$ python -q
>>> import numpy as np
>>> from numpy import linalg as LA
>>> np.set_printoptions(precision=2, suppress=True, linewidth=140, floatmode="fixed")
>>> J = np.load("x.npy")
>>> print(J)
[[ 0.10  1.10 -0.40  0.40  0.40 -0.60]
 [-1.20  0.90  0.90  0.80 -1.30 -1.00]
 [-0.70 -1.00 -0.80 -0.50  1.20 -0.60]
 [-0.83 -1.33 -0.65 -0.15  1.38 -0.68]
 [-0.30 -0.70  0.60  0.30 -0.60  0.00]]
>>> M2 = np.array([[1, 2], [0, 1], [3, 3], [2, 0], [3, 3], [1, 2]])
>>> print(np.einsum("ik,kj->ji", J, M2))
[[ 0.30 -1.80 -1.10  0.38  0.30]
 [ 0.10 -4.70 -2.40 -2.16 -1.30]]
>>> print(J @ M2)
[[ 0.30  0.10]
 [-1.80 -4.70]
 [-1.10 -2.40]
 [ 0.38 -2.16]
 [ 0.30 -1.30]]
>>> print(np.einsum("ij->j", J))
[-2.93 -1.03 -0.35  0.85  1.08 -2.88]
>>> vec = np.array([3, 1, 3, 3, 2, 1])
>>> h1 = np.maximum(J @ vec, 0)
>>> print(np.maximum(J @ (3 * vec), 0))
[4.80 0.00 0.00 0.00 0.00]
>>> print(np.flatnonzero(h1 > 1e-9))
[0]
>>> print(np.tanh(J @ vec))
[ 0.92 -0.83 -1.00 -1.00 -0.10]
>>> print(np.maximum(J @ vec, 0) - np.maximum(-J @ vec, 0))
[ 1.60 -1.20 -5.20 -4.14 -0.10]
>>> print(round(LA.norm(J, 1), 2), round(LA.norm(J, np.inf), 2))
5.03 6.1
>>> print(LA.norm(J, axis=1).argmax())
1
>>> print(np.round(J[2] @ J[0], 2))
-0.21
>>> print(LA.norm(J, axis=1))
[1.44 2.53 2.04 2.30 1.18]
>>> print(np.round(LA.norm(J) ** 2 / LA.norm(J, 2) ** 2, 2))
1.71
>>> print(LA.norm(J, axis=0))
[1.65 2.30 1.55 1.08 2.36 1.48]
>>> feats = np.loadtxt("out12.csv", delimiter=",")
>>> print(feats)
[[-2.00 -4.00  0.00 -2.00 -2.00 -5.00  1.00 -4.00 -5.00 -3.00  2.00 -1.00 -4.00 -3.00  0.00]
 [ 0.00 -2.00 -4.00  0.00 -2.00 -2.00 -5.00  1.00 -4.00 -5.00 -3.00  2.00 -1.00 -4.00 -3.00]
 [-3.00  0.00 -2.00 -4.00  0.00 -2.00 -2.00 -5.00  1.00 -4.00 -5.00 -3.00  2.00 -1.00 -4.00]
 [-4.00 -3.00  0.00 -2.00 -4.00  0.00 -2.00 -2.00 -5.00  1.00 -4.00 -5.00 -3.00  2.00 -1.00]
 [-1.00 -4.00 -3.00  0.00 -2.00 -4.00  0.00 -2.00 -2.00 -5.00  1.00 -4.00 -5.00 -3.00  2.00]
 [ 2.00 -1.00 -4.00 -3.00  0.00 -2.00 -4.00  0.00 -2.00 -2.00 -5.00  1.00 -4.00 -5.00 -3.00]
 [-3.00  2.00 -1.00 -4.00 -3.00  0.00 -2.00 -4.00  0.00 -2.00 -2.00 -5.00  1.00 -4.00 -5.00]
 [-5.00 -3.00  2.00 -1.00 -4.00 -3.00  0.00 -2.00 -4.00  0.00 -2.00 -2.00 -5.00  1.00 -4.00]
 [-4.00 -5.00 -3.00  2.00 -1.00 -4.00 -3.00  0.00 -2.00 -4.00  0.00 -2.00 -2.00 -5.00  1.00]
 [ 1.00 -4.00 -5.00 -3.00  2.00 -1.00 -4.00 -3.00  0.00 -2.00 -4.00  0.00 -2.00 -2.00 -5.00]
 [-5.00  1.00 -4.00 -5.00 -3.00  2.00 -1.00 -4.00 -3.00  0.00 -2.00 -4.00  0.00 -2.00 -2.00]
 [-2.00 -5.00  1.00 -4.00 -5.00 -3.00  2.00 -1.00 -4.00 -3.00  0.00 -2.00 -4.00  0.00 -2.00]
 [-2.00 -2.00 -5.00  1.00 -4.00 -5.00 -3.00  2.00 -1.00 -4.00 -3.00  0.00 -2.00 -4.00  0.00]
 [ 0.00 -2.00 -2.00 -5.00  1.00 -4.00 -5.00 -3.00  2.00 -1.00 -4.00 -3.00  0.00 -2.00 -4.00]
 [-4.00  0.00 -2.00 -2.00 -5.00  1.00 -4.00 -5.00 -3.00  2.00 -1.00 -4.00 -3.00  0.00 -2.00]]
>>> M2 = feats / np.sqrt((feats ** 2).mean(axis=1, keepdims=True))
>>> print(LA.matrix_rank(M2) == LA.matrix_rank(feats))
True
>>> print(LA.norm(M2, axis=1))
[3.87 3.87 3.87 3.87 3.87 3.87 3.87 3.87 3.87 3.87 3.87 3.87 3.87 3.87 3.87]
